$ python -q
>>> import numpy as np
>>> np.set_printoptions(precision=2, suppress=True, linewidth=120, sign=" ")
>>> data = np.load("w.npy")
>>> print(data)
[[ 1.92 -0.22  0.15]
 [-0.22  1.36  0.42]
 [ 0.15  0.42  1.72]]
>>> x = np.array([2, -2, 3])
>>> target = data @ x
>>> beta, lr = np.zeros(3), 1 / np.linalg.norm(data, 2) ** 2
>>> for i in range(3):
...     beta -= lr * data.T @ (data @ beta - target)
...     if i % 1 == 0: print(i, round(np.linalg.norm(data @ beta - target), 2))
... 
0 1.98
1 1.48
2 1.11
>>> print(beta)
[ 2.31 -1.12  2.42]
>>> L = np.linalg.cholesky(data)
>>> print(round(np.prod(np.diag(L)) ** 2, 2), np.round(np.linalg.det(data), 2))
4.01 4.01
>>> print(np.linalg.eigvalsh(data).min() > 0)
True
>>> print(np.diag(L) ** 2)
[ 1.92  1.33  1.57]
>>> Q, R = np.linalg.qr(data)
>>> print(R)
[[-1.94  0.34 -0.23]
 [ 0.   -1.4  -0.96]
 [ 0.    0.    1.48]]
>>> print(round(abs(R[0, 0]), 2), np.round(np.linalg.norm(data[:, 0]), 2))
1.94 1.94
>>> print(Q.shape, R.shape)
(3, 3) (3, 3)
>>> print(np.round(Q.T @ Q, 2) + 0)
[[ 1.  0.  0.]
 [ 0.  1.  0.]
 [ 0.  0.  1.]]
>>> print(np.abs(np.diag(R)))
[ 1.94  1.4   1.48]
>>> print(Q)
[[-0.99 -0.08 -0.11]
 [ 0.11 -0.94 -0.31]
 [-0.08 -0.32  0.94]]
>>> evals, evecs = np.linalg.eigh(data)
>>> print((evals > 1e-8).sum(), (evals < -1e-8).sum())
3 0
>>> print(evals.sum(), np.trace(data))
5.0 5.0
>>> print(np.linalg.svd(data, compute_uv=False))
[ 2.    1.99  1.01]
>>> print(np.round(evecs.T @ data @ evecs, 2) + 0)
[[ 1.01  0.    0.  ]
 [ 0.    1.99  0.  ]
 [ 0.    0.    2.  ]]
>>> print(np.unique(evals.round(6) + 0, return_counts=True)[1])
[ 1  1  1]
